In [1]: import numpy as np

In [2]: import numpy.linalg as la

In [3]: np.set_printoptions(precision=2, suppress=True, linewidth=200)

In [4]: def rd(a):
   ...:     return np.round(a, 2) + 0
   ...: 

In [5]: other = np.array([[3, 2, -3, -1], [0, -1, -2, 3], [0, 2, -1, 3], [-1, 1, 1, -3]])

In [6]: feats = other - other.T

In [7]: feats
Out[7]: 
array([[ 0,  2, -3,  0],
       [-2,  0, -4,  2],
       [ 3,  4,  0,  2],
       [ 0, -2, -2,  0]])

In [8]: W1 = np.array([[2, 2, 0, 2, 2, 0],
   ...:     [0, 2, 2, 0, 1, 1],
   ...:     [1, 2, 1, 2, 0, 2],
   ...:     [0, 0, 0, 0, 0, 1]])

In [9]: coef = np.array([2, 0, 1, 2, 1, 0])

In [10]: act = np.maximum(feats @ W1 + coef, 0)

In [11]: (act > 0).mean(axis=0)
Out[11]: array([0.25, 0.25, 0.5 , 0.25, 0.5 , 0.25])

In [12]: act
Out[12]: 
array([[ 0,  0,  2,  0,  3,  0],
       [ 0,  0,  0,  0,  0,  0],
       [ 8, 14,  9,  8, 11,  6],
       [ 0,  0,  0,  0,  0,  0]])

In [13]: la.matrix_rank(act)
Out[13]: np.int64(2)

In [14]: W2 = np.array([[3, 1, -3],
    ...:     [3, -3, 3],
    ...:     [3, 0, 1],
    ...:     [1, -1, -2],
    ...:     [-3, 3, -1],
    ...:     [3, 1, -1]])

In [15]: W1 @ W2
Out[15]: 
array([[ 8,  0, -6],
       [12, -2,  6],
       [20, -5, -2],
       [ 3,  1, -1]])

In [16]: W0 = np.array([[1.49, 0.13, 0.34],
    ...:     [-0.31, 0.39, 1.61],
    ...:     [1.31, 0.59, 3.64],
    ...:     [3.13, 0.11, 0.79],
    ...:     [-4.39, -0.7, -4.17],
    ...:     [-3.28, 0.14, -0.58],
    ...:     [-2.87, -0.54, -3.86],
    ...:     [2.99, 0.5, 3.8],
    ...:     [1.22, 0.35, 1.97],
    ...:     [-1.79, 0.13, -0.28],
    ...:     [-0.52, 0.77, 3.18],
    ...:     [-4.33, -0.42, -3.98],
    ...:     [1.23, 0.72, 3.6],
    ...:     [4.6, 0.37, 2.21],
    ...:     [-4.71, -0.39, -2.55],
    ...:     [1.52, -0.21, 0.25],
    ...:     [1.61, 0.05, 0.1],
    ...:     [2.74, 0.58, 3.86],
    ...:     [-1.86, 0.32, 1.44]])

In [17]: cen = (W0 - W0.mean(axis=0)) / W0.std(axis=0)

In [18]: np.argwhere(np.abs(cen) > 2)
Out[18]: array([[4, 1]])

In [19]: cen.std(axis=0)
Out[19]: array([1., 1., 1.])

In [20]: coef = la.lstsq(np.delete(cen, 1, axis=1), cen[:, 1])[0]

In [21]: np.abs(coef).argmax()
Out[21]: np.int64(1)
